% python3 -q
>>> import numpy as np
>>> np.set_printoptions(precision=2, suppress=True, linewidth=140)
>>> rd = lambda a: np.round(a, 2) + 0
>>> F = np.load("dump.npy")
>>> rd(F)
array([[ 0.5 ,  0.87,  0.  ],
       [-0.87,  0.5 ,  0.  ],
       [ 0.  ,  0.  ,  1.  ]])
>>> # 2 blocks once reordered
>>> rd(np.linalg.norm(F, axis=0))
array([1., 1., 1.])
>>> rd(F @ F.T)
array([[1., 0., 0.],
       [0., 1., 0.],
       [0., 0., 1.]])
>>> rd(F.T @ F)
array([[1., 0., 0.],
       [0., 1., 0.],
       [0., 0., 1.]])
>>> m1 = np.load("arr.npy")
>>> m1
array([[-2, -1,  0,  1,  2],
       [ 3,  4,  5,  6,  7],
       [ 8,  9, 10, 11, 12]])
>>> rank = np.linalg.matrix_rank(m1)
>>> rank
np.int64(2)
>>> ns = np.linalg.svd(m1)[2][rank:].T
>>> rd(m1 @ ns)
array([[0., 0., 0.],
       [0., 0., 0.],
       [0., 0., 0.]])
>>> rd(ns @ ns.T)
array([[ 0.4, -0.4, -0.2,  0. ,  0.2],
       [-0.4,  0.7, -0.2, -0.1,  0. ],
       [-0.2, -0.2,  0.8, -0.2, -0.2],
       [ 0. , -0.1, -0.2,  0.7, -0.4],
       [ 0.2,  0. , -0.2, -0.4,  0.4]])
>>> np.allclose(m1 @ ns, 0)
True
>>> [int(np.linalg.matrix_rank(m1[:i])) for i in range(1, len(m1) + 1)]
[1, 2, 2]
>>> [int(np.linalg.matrix_rank(np.delete(m1, i, axis=0))) for i in range(3)]
[2, 2, 2]
>>> feats = np.array([[2, 1, 2, 1], [10, 5, 10, 5], [0, 0, 0, 0], [12, 6, 12, 6]])
>>> feats
array([[ 2,  1,  2,  1],
       [10,  5, 10,  5],
       [ 0,  0,  0,  0],
       [12,  6, 12,  6]])
>>> np.unique(feats.round(6), axis=0).shape
(4, 4)
>>> np.allclose(feats[:-1].T @ np.linalg.lstsq(feats[:-1].T, feats[-1])[0], feats[-1])
True
>>> try:
...     np.linalg.inv(feats)
... except np.linalg.LinAlgError as e:
...     print(repr(e))
... 
LinAlgError('Singular matrix')
>>> U, sig, Vt = np.linalg.svd(feats)
>>> V = Vt[:(sig > 1e-8).sum()]
>>> rng = np.random.default_rng(41906)
>>> x0 = feats[1] + -3 * feats[3] + rng.integers(2) * np.eye(4)[1]
>>> x0
array([-26., -12., -26., -13.])
>>> np.allclose(V.T @ V @ x0, x0)
False
>>> rd(np.diag(V.T @ V))
array([0.4, 0.1, 0.4, 0.1])
>>> rd(V.T @ V)
array([[0.4, 0.2, 0.4, 0.2],
       [0.2, 0.1, 0.2, 0.1],
       [0.4, 0.2, 0.4, 0.2],
       [0.2, 0.1, 0.2, 0.1]])
>>> rd(np.linalg.norm(x0 - V.T @ V @ x0))
np.float64(0.95)
